% ipython --no-banner

In [1]: import numpy as np

In [2]: np.set_printoptions(precision=3, suppress=True, linewidth=200, legacy="1.25")

In [3]: K = np.load("dump.npy")

In [4]: K
Out[4]: 
array([[ 0,  0,  0,  0],
       [ 0,  0,  0,  0],
       [ 0,  0, -1,  0],
       [ 0,  0,  0,  1]])

In [5]: # rank 2

In [6]: Uu, sigma, Vh = np.linalg.svd(K)

In [7]: sigma
Out[7]: array([1., 1., 0., 0.])

In [8]: Y = Uu[:, :2] @ np.diag(sigma[:2]) @ Vh[:2]

In [9]: Y
Out[9]: 
array([[ 0.,  0.,  0.,  0.],
       [ 0.,  0.,  0.,  0.],
       [ 0.,  0., -1.,  0.],
       [ 0.,  0.,  0.,  1.]])

In [10]: round(float(np.linalg.norm(K - Y) / np.linalg.norm(K)), 3)
Out[10]: 0.0

In [11]: x0 = np.array([-1, 0, -3, -3])

In [12]: np.linalg.norm(K @ x0) <= np.linalg.norm(K, 2) * np.linalg.norm(x0) + 1e-9
Out[12]: True

In [13]: np.einsum("ij,j->i", K, x0)
Out[13]: array([ 0,  0,  3, -3])

In [14]: K * x0
Out[14]: 
array([[ 0,  0,  0,  0],
       [ 0,  0,  0,  0],
       [ 0,  0,  3,  0],
       [ 0,  0,  0, -3]])

In [15]: (K * x0).sum(axis=1)
Out[15]: array([ 0,  0,  3, -3])

In [16]: K @ x0
Out[16]: array([ 0,  0,  3, -3])

In [17]: K @ np.eye(4)[0]
Out[17]: array([0., 0., 0., 0.])

In [18]: Uu, sigma, Vh = np.linalg.svd(K, full_matrices=False)

In [19]: Uu.T @ Uu
Out[19]: 
array([[1., 0., 0., 0.],
       [0., 1., 0., 0.],
       [0., 0., 1., 0.],
       [0., 0., 0., 1.]])

In [20]: Uu.T @ K @ Vh.T
Out[20]: 
array([[1., 0., 0., 0.],
       [0., 1., 0., 0.],
       [0., 0., 0., 0.],
       [0., 0., 0., 0.]])

In [21]: Uu.shape, sigma.shape, Vh.shape
Out[21]: ((4, 4), (4,), (4, 4))

In [22]: Vh @ Vh.T
Out[22]: 
array([[1., 0., 0., 0.],
       [0., 1., 0., 0.],
       [0., 0., 1., 0.],
       [0., 0., 0., 1.]])

In [23]: (sigma > 1e-8).sum()
Out[23]: 2

In [24]: sigma
Out[24]: array([1., 1., 0., 0.])
